$ ipython --no-banner

In [1]: import numpy as np

In [2]: np.set_printoptions(precision=2, suppress=True, linewidth=200, sign=" ")

In [3]: rd = lambda a: np.round(a, 2) + 0

In [4]: X = 0.7 ** np.abs(np.subtract.outer(np.arange(9), np.arange(9)))

In [5]: rd(X)
Out[5]: 
array([[ 1.  ,  0.7 ,  0.49,  0.34,  0.24,  0.17,  0.12,  0.08,  0.06],
       [ 0.7 ,  1.  ,  0.7 ,  0.49,  0.34,  0.24,  0.17,  0.12,  0.08],
       [ 0.49,  0.7 ,  1.  ,  0.7 ,  0.49,  0.34,  0.24,  0.17,  0.12],
       [ 0.34,  0.49,  0.7 ,  1.  ,  0.7 ,  0.49,  0.34,  0.24,  0.17],
       [ 0.24,  0.34,  0.49,  0.7 ,  1.  ,  0.7 ,  0.49,  0.34,  0.24],
       [ 0.17,  0.24,  0.34,  0.49,  0.7 ,  1.  ,  0.7 ,  0.49,  0.34],
       [ 0.12,  0.17,  0.24,  0.34,  0.49,  0.7 ,  1.  ,  0.7 ,  0.49],
       [ 0.08,  0.12,  0.17,  0.24,  0.34,  0.49,  0.7 ,  1.  ,  0.7 ],
       [ 0.06,  0.08,  0.12,  0.17,  0.24,  0.34,  0.49,  0.7 ,  1.  ]])

In [6]: # equal to its transpose

In [7]: u, g = X[1], X[6]

In [8]: rd(u @ g)
Out[8]: np.float64(1.21)

In [9]: rd(u @ u)
Out[9]: np.float64(2.44)

In [10]: pr = (u @ g) / (u @ u) * u

In [11]: rd(g - pr)
Out[11]: array([-0.23, -0.33, -0.11,  0.1 ,  0.32,  0.58,  0.92,  0.64,  0.45])

In [12]: rd(np.outer(u, g))
Out[12]: 
array([[ 0.08,  0.12,  0.17,  0.24,  0.34,  0.49,  0.7 ,  0.49,  0.34],
       [ 0.12,  0.17,  0.24,  0.34,  0.49,  0.7 ,  1.  ,  0.7 ,  0.49],
       [ 0.08,  0.12,  0.17,  0.24,  0.34,  0.49,  0.7 ,  0.49,  0.34],
       [ 0.06,  0.08,  0.12,  0.17,  0.24,  0.34,  0.49,  0.34,  0.24],
       [ 0.04,  0.06,  0.08,  0.12,  0.17,  0.24,  0.34,  0.24,  0.17],
       [ 0.03,  0.04,  0.06,  0.08,  0.12,  0.17,  0.24,  0.17,  0.12],
       [ 0.02,  0.03,  0.04,  0.06,  0.08,  0.12,  0.17,  0.12,  0.08],
       [ 0.01,  0.02,  0.03,  0.04,  0.06,  0.08,  0.12,  0.08,  0.06],
       [ 0.01,  0.01,  0.02,  0.03,  0.04,  0.06,  0.08,  0.06,  0.04]])

In [13]: rd(pr)
Out[13]: array([ 0.35,  0.5 ,  0.35,  0.24,  0.17,  0.12,  0.08,  0.06,  0.04])

In [14]: np.linalg.matrix_rank(np.outer(u, g))
Out[14]: np.int64(1)

In [15]: Q, r_ = np.linalg.qr(X)

In [16]: rd(Q @ r_)
Out[16]: 
array([[ 1.  ,  0.7 ,  0.49,  0.34,  0.24,  0.17,  0.12,  0.08,  0.06],
       [ 0.7 ,  1.  ,  0.7 ,  0.49,  0.34,  0.24,  0.17,  0.12,  0.08],
       [ 0.49,  0.7 ,  1.  ,  0.7 ,  0.49,  0.34,  0.24,  0.17,  0.12],
       [ 0.34,  0.49,  0.7 ,  1.  ,  0.7 ,  0.49,  0.34,  0.24,  0.17],
       [ 0.24,  0.34,  0.49,  0.7 ,  1.  ,  0.7 ,  0.49,  0.34,  0.24],
       [ 0.17,  0.24,  0.34,  0.49,  0.7 ,  1.  ,  0.7 ,  0.49,  0.34],
       [ 0.12,  0.17,  0.24,  0.34,  0.49,  0.7 ,  1.  ,  0.7 ,  0.49],
       [ 0.08,  0.12,  0.17,  0.24,  0.34,  0.49,  0.7 ,  1.  ,  0.7 ],
       [ 0.06,  0.08,  0.12,  0.17,  0.24,  0.34,  0.49,  0.7 ,  1.  ]])

In [17]: np.trace(Q @ Q.T)
Out[17]: np.float64(9.0)

In [18]: x0 = np.ones(9)

In [19]: for _ in range(3):
    ...:     x0 = X @ x0
    ...:     x0 /= np.linalg.norm(x0)
    ...:     print(round(x0 @ X @ x0, 2))
    ...: 
4.08
4.09
4.09

In [20]: rd(np.linalg.eigvalsh(X)[-1])
Out[20]: np.float64(4.09)

In [21]: ev, vecs = np.linalg.eigvalsh(X)
Traceback (most recent call last):
  Cell In[21], line 1
    ev, vecs = np.linalg.eigvalsh(X)
ValueError: too many values to unpack (expected 2)


In [22]: ev, vecs = np.linalg.eigh(X)

In [23]: rd(np.linalg.eigvalsh(X + 4 * np.eye(9)))
Out[23]: array([ 4.18,  4.2 ,  4.23,  4.29,  4.39,  4.59,  5.02,  6.02,  8.09])

In [24]: rd(np.abs(vecs[:, -1]))
Out[24]: array([ 0.25,  0.31,  0.35,  0.38,  0.39,  0.38,  0.35,  0.31,  0.25])

In [25]: np.abs(vecs[:, -1]).round(6).argmax()
Out[25]: np.int64(4)

In [26]: rd(ev.sum()), np.trace(X)
Out[26]: (np.float64(9.0), np.float64(9.0))

In [27]: J = np.tril(np.array([[0, -2, 0, 1, -1, 0, 2, 1, -2, 0, -2],
    ...:     [-2, 0, 1, 2, -1, -1, 0, -2, 1, -2, 2],
    ...:     [2, -2, 2, 2, -2, 2, 1, -2, -2, 0, -1],
    ...:     [-1, -2, -2, 2, -1, -1, -1, -2, 2, -2, 0],
    ...:     [-2, -1, 0, 2, 0, -1, 0, 0, 2, -2, 0],
    ...:     [2, 2, 1, 1, 0, -1, 0, 1, -1, 1, 2],
    ...:     [1, -1, -2, 1, 1, 0, 0, -2, 1, 2, 1],
    ...:     [-1, 0, -2, 0, -1, -1, -2, -1, 0, 1, -1],
    ...:     [1, 2, 2, -1, 2, -1, 0, 0, -1, 0, -1],
    ...:     [-1, 0, -2, -1, 2, 1, 2, 1, 2, 1, -1],
    ...:     [2, -1, 0, -2, -2, -2, -1, 1, -2, 1, -1]]), -1) + np.eye(11, dtype=int)

In [28]: J
Out[28]: 
array([[ 1,  0,  0,  0,  0,  0,  0,  0,  0,  0,  0],
       [-2,  1,  0,  0,  0,  0,  0,  0,  0,  0,  0],
       [ 2, -2,  1,  0,  0,  0,  0,  0,  0,  0,  0],
       [-1, -2, -2,  1,  0,  0,  0,  0,  0,  0,  0],
       [-2, -1,  0,  2,  1,  0,  0,  0,  0,  0,  0],
       [ 2,  2,  1,  1,  0,  1,  0,  0,  0,  0,  0],
       [ 1, -1, -2,  1,  1,  0,  1,  0,  0,  0,  0],
       [-1,  0, -2,  0, -1, -1, -2,  1,  0,  0,  0],
       [ 1,  2,  2, -1,  2, -1,  0,  0,  1,  0,  0],
       [-1,  0, -2, -1,  2,  1,  2,  1,  2,  1,  0],
       [ 2, -1,  0, -2, -2, -2, -1,  1, -2,  1,  1]])

In [29]: # triangular, det is the product of the diagonal

In [30]: x0 = np.array([0, 2, 1, 0, 2, 3, 0, 2, 1, 0, 0])

In [31]: target = J @ x0

In [32]: coef, lr = np.zeros(11), 1 / np.linalg.norm(J, 2) ** 2

In [33]: for i in range(50):
    ...:     coef -= lr * J.T @ (J @ coef - target)
    ...:     if i % 10 == 0: print(i, round(np.linalg.norm(J @ coef - target), 2))
    ...: 
0 5.42
10 2.03
20 1.39
30 0.97
40 0.69

In [34]: rd(coef)
Out[34]: array([ 0.06,  2.14,  0.95,  0.41,  1.19,  2.05,  0.52,  1.1 ,  1.95,  0.73, -0.17])

In [35]: np.prod(np.diag(J)), rd(np.linalg.det(J))
Out[35]: (np.int64(1), np.float64(1.0))

In [36]: np.linalg.matrix_rank(J - J[0, 0] * np.eye(11))
Out[36]: np.int64(9)

In [37]: rd(np.sort(np.linalg.eigvals(J)))
Out[37]: array([ 1.,  1.,  1.,  1.,  1.,  1.,  1.,  1.,  1.,  1.,  1.])

In [38]: J @ J
Out[38]: 
array([[  1,   0,   0,   0,   0,   0,   0,   0,   0,   0,   0],
       [ -4,   1,   0,   0,   0,   0,   0,   0,   0,   0,   0],
       [  8,  -4,   1,   0,   0,   0,   0,   0,   0,   0,   0],
       [ -2,   0,  -4,   1,   0,   0,   0,   0,   0,   0,   0],
       [ -4,  -6,  -4,   4,   1,   0,   0,   0,   0,   0,   0],
       [  1,   0,   0,   2,   0,   1,   0,   0,   0,   0,   0],
       [ -3,  -1,  -6,   4,   2,   0,   1,   0,   0,   0,   0],
       [ -8,   5,  -1,  -5,  -4,  -2,  -4,   1,   0,   0,   0],
       [ -3,  -2,   5,   1,   4,  -2,   0,   0,   1,   0,   0],
       [ -4,   8,  -3,   3,   9,  -1,   2,   2,   4,   1,   0],
       [  3,  -3,  -4, -10,  -8,  -2,  -2,   3,  -2,   2,   1]])

In [39]: assert J == J.T
Traceback (most recent call last):
  Cell In[39], line 1
    assert J == J.T
ValueError: The truth value of an array with more than one element is ambiguous. Use a.any() or a.all()


In [40]: np.allclose(J @ J.T, J.T @ J)
Out[40]: False

In [41]: J.inv()
Traceback (most recent call last):
  Cell In[41], line 1
    J.inv()
AttributeError: 'numpy.ndarray' object has no attribute 'inv'


In [42]: rd(np.sort(np.abs(np.linalg.eigvals(J))))
Out[42]: array([ 1.,  1.,  1.,  1.,  1.,  1.,  1.,  1.,  1.,  1.,  1.])

In [43]: J @ J
Out[43]: 
array([[  1,   0,   0,   0,   0,   0,   0,   0,   0,   0,   0],
       [ -4,   1,   0,   0,   0,   0,   0,   0,   0,   0,   0],
       [  8,  -4,   1,   0,   0,   0,   0,   0,   0,   0,   0],
       [ -2,   0,  -4,   1,   0,   0,   0,   0,   0,   0,   0],
       [ -4,  -6,  -4,   4,   1,   0,   0,   0,   0,   0,   0],
       [  1,   0,   0,   2,   0,   1,   0,   0,   0,   0,   0],
       [ -3,  -1,  -6,   4,   2,   0,   1,   0,   0,   0,   0],
       [ -8,   5,  -1,  -5,  -4,  -2,  -4,   1,   0,   0,   0],
       [ -3,  -2,   5,   1,   4,  -2,   0,   0,   1,   0,   0],
       [ -4,   8,  -3,   3,   9,  -1,   2,   2,   4,   1,   0],
       [  3,  -3,  -4, -10,  -8,  -2,  -2,   3,  -2,   2,   1]])

In [44]: np.linalg.matrix_power(J, 4)
Out[44]: 
array([[   1,    0,    0,    0,    0,    0,    0,    0,    0,    0,    0],
       [  -8,    1,    0,    0,    0,    0,    0,    0,    0,    0,    0],
       [  32,   -8,    1,    0,    0,    0,    0,    0,    0,    0,    0],
       [ -36,   16,   -8,    1,    0,    0,    0,    0,    0,    0,    0],
       [ -24,    4,  -24,    8,    1,    0,    0,    0,    0,    0,    0],
       [  -2,    0,   -8,    4,    0,    1,    0,    0,    0,    0,    0],
       [ -66,   10,  -36,   16,    4,    0,    1,    0,    0,    0,    0],
       [  -8,   42,   58,  -46,  -16,   -4,   -8,    1,    0,    0,    0],
       [  22,  -48,  -10,   14,    8,   -4,    0,    0,    1,    0,    0],
       [-141,  -26,  -48,   42,   30,  -14,   -4,    4,    8,    1,    0],
       [  16,   95,   57,  -75,  -22,   -8,  -12,   10,    4,    4,    1]])

In [45]: gram = J.T @ J

In [46]: rd(np.linalg.svd(J, compute_uv=False) ** 2)
Out[46]: array([ 42.84,  34.8 ,  19.  ,  15.68,   7.8 ,   5.  ,   2.35,   1.49,   0.03,   0.  ,   0.  ])

In [47]: np.linalg.matrix_rank(gram)
Out[47]: np.int64(11)

In [48]: np.trace(gram), (J ** 2).sum()
Out[48]: (np.int64(129), np.int64(129))

In [49]: W0 = np.loadtxt("case16.csv", delimiter=",")

In [50]: W0
Out[50]: 
array([[  2.,   2.,  -3.,   1.],
       [  2.,   6.,  -7.,   3.],
       [  2.,  12., -13.,   7.],
       [  0.,   8.,  -8.,   6.]])

In [51]: rd(np.trace(np.linalg.pinv(W0) @ W0))
Out[51]: np.float64(3.0)

In [52]: np.allclose(W0[:-1].T @ np.linalg.lstsq(W0[:-1].T, W0[-1])[0], W0[-1])
Out[52]: True

In [53]: np.unique(W0.round(6), axis=0).shape
Out[53]: (4, 4)

In [54]: rd(W0 @ np.linalg.pinv(W0) @ W0)
Out[54]: 
array([[  2.,   2.,  -3.,   1.],
       [  2.,   6.,  -7.,   3.],
       [  2.,  12., -13.,   7.],
       [  0.,   8.,  -8.,   6.]])

In [55]: np.linalg.lstsq(W0[:-1].T, W0[-1])[2]
Out[55]: np.int32(3)

In [56]: np.einsum("ii->", W0)
Out[56]: np.float64(1.0)

In [57]: rd(np.linalg.det(W0.T))
Out[57]: np.float64(0.0)

In [58]: rd(np.linalg.det(2 * W0)), rd(np.linalg.det(W0))
Out[58]: (np.float64(0.0), np.float64(0.0))

In [59]: np.einsum("ij,ji->", W0, W0)
Out[59]: np.float64(9.0)

In [60]: u, g = W0[0], W0[2]

In [61]: u @ g
Out[61]: np.float64(74.0)

In [62]: pr = (u @ g) / (u @ u) * u

In [63]: np.outer(u, g)
Out[63]: 
array([[  4.,  24., -26.,  14.],
       [  4.,  24., -26.,  14.],
       [ -6., -36.,  39., -21.],
       [  2.,  12., -13.,   7.]])

In [64]: rd(g - pr)
Out[64]: array([-6.22,  3.78, -0.67,  2.89])

In [65]: np.linalg.matrix_rank(np.outer(u, g))
Out[65]: np.int64(1)
